$ python -q
>>> import numpy as np
>>> np.set_printoptions(precision=1, suppress=True, linewidth=160, legacy="1.25")
>>> E = np.load("dump.npy")
>>> print(E)
[[-2.  0.  0.]
 [ 0. -2.  0.]
 [ 0.  0. -2.]]
>>> print(np.einsum("ii->", E))
-6.0
>>> print(np.round(np.linalg.eigvals(E).sum().real, 1))
-6.0
>>> print(np.kron(np.eye(2, dtype=int), E))
[[-2.  0.  0. -0.  0.  0.]
 [ 0. -2.  0.  0. -0.  0.]
 [ 0.  0. -2.  0.  0. -0.]
 [-0.  0.  0. -2.  0.  0.]
 [ 0. -0.  0.  0. -2.  0.]
 [ 0.  0. -0.  0.  0. -2.]]
>>> print(np.einsum("ij,ji->", E, E))
12.0
>>> print(round(float(np.linalg.det(E.T)), 1))
-8.0
>>> W0 = np.load("test9.npy")
>>> print(W0)
[[ 6  3  4]
 [ 8 10  6]
 [12 19 11]
 [16 21 14]
 [23 30 20]
 [27 30 28]
 [35 39 32]
 [40 48 41]
 [40 54 41]
 [47 62 44]
 [48 65 45]
 [56 74 51]
 [64 80 55]
 [73 86 64]
 [78 88 70]]
>>> cov = np.cov(W0, rowvar=False)
>>> print(cov.shape)
(3, 3)
>>> print(np.linalg.eigvalsh(cov)[::-1])
[1741.6    9.3    3. ]
>>> print(np.corrcoef(W0.T))
[[1. 1. 1.]
 [1. 1. 1.]
 [1. 1. 1.]]
>>> print(np.argwhere(np.triu(np.abs(np.corrcoef(W0.T)) > 0.8, 1)))
[[0 1]
 [0 2]
 [1 2]]
>>> dist = np.linalg.norm(W0[:, None] - W0[None], axis=-1)
>>> print((dist + 1e9 * np.eye(15)).round(6).argmin(axis=1))
[ 1  0  3  2  5  4  5  8  7 10  9 12 11 14 13]
>>> print(np.linalg.matrix_rank(dist ** 2))
5
>>> print(np.unravel_index(dist.round(6).argmax(), dist.shape))
(0, 14)
